$ python3 -q
>>> import numpy as np
>>> np.set_printoptions(precision=2, suppress=True, linewidth=160)
>>> m1 = np.load("block12.npy")
>>> print(m1)
[[4. 0. 0.]
 [0. 4. 0.]
 [0. 0. 4.]]
>>> low = np.linalg.cholesky(m1)
>>> print(np.linalg.eigvalsh(m1).min() > 0)
True
>>> print(m1 / np.sqrt(np.outer(np.diag(m1), np.diag(m1))))
[[1. 0. 0.]
 [0. 1. 0.]
 [0. 0. 1.]]
>>> print(np.diag(low) ** 2)
[4. 4. 4.]
>>> w, evecs = np.linalg.eigh(m1)
>>> print(w.sum(), np.trace(m1))
12.0 12.0
>>> print(np.linalg.svd(m1, compute_uv=False))
[4. 4. 4.]
>>> print(evecs.T @ m1 @ evecs)
[[4. 0. 0.]
 [0. 4. 0.]
 [0. 0. 4.]]
>>> print((w > 1e-8).sum(), (w < -1e-8).sum())
3 0
>>> print(np.sort(np.abs(np.fft.fft(m1[0]))), np.sort(np.linalg.svd(m1, compute_uv=False)))
[4. 4. 4.] [4. 4. 4.]
>>> print(m1 @ (-1.0) ** np.arange(3))
[ 4. -4.  4.]
>>> print(np.allclose(m1 @ m1.T, m1.T @ m1))
True
>>> w, evecs = np.linalg.eig(m1)
>>> print(np.sort(np.linalg.eigvals(m1.T)))
[4. 4. 4.]
>>> print(w)
[4. 4. 4.]
>>> print(np.sort(np.linalg.eigvals(m1 @ m1)))
[16. 16. 16.]
>>> print(np.sort(np.linalg.eigvals(np.linalg.inv(m1))))
[0.25 0.25 0.25]
>>> J = np.array([[15, 0, 2],
...     [3, 3, 2],
...     [0, 13, 2],
...     [13, 0, 2],
...     [9, 0, 2],
...     [0, 19, 2],
...     [1, 5, 2],
...     [0, 15, 2],
...     [13, 0, 2],
...     [17, 0, 2],
...     [9, 0, 2],
...     [17, 0, 2],
...     [0, 21, 2],
...     [0, 17, 2],
...     [0, 21, 2],
...     [3, 3, 2],
...     [13, 0, 2],
...     [1, 5, 2]])
>>> # row 8 repeats row 3
>>> vec = np.array([6, 4, -9])
>>> rhs = J @ vec
>>> print(np.linalg.lstsq(J, rhs)[0])
[ 6.  4. -9.]
>>> print(np.linalg.solve(J.T @ J, J.T @ rhs))
[ 6.  4. -9.]
>>> rng = np.random.default_rng(66)
>>> rhs = rhs + 0.3 * rng.normal(size=18)
>>> print(rhs)
[72.16 11.84 33.85 59.68 35.6  57.53  8.15 42.34 60.13 84.09 36.09 83.96 66.29 49.77 66.32 11.95 59.98  7.63]
>>> beta, *_ = np.linalg.lstsq(J, rhs)
>>> print(np.round(J.T @ (rhs - J @ beta), 2) + 0)
[0. 0. 0.]
>>> print(beta.round())
[ 6.  4. -9.]
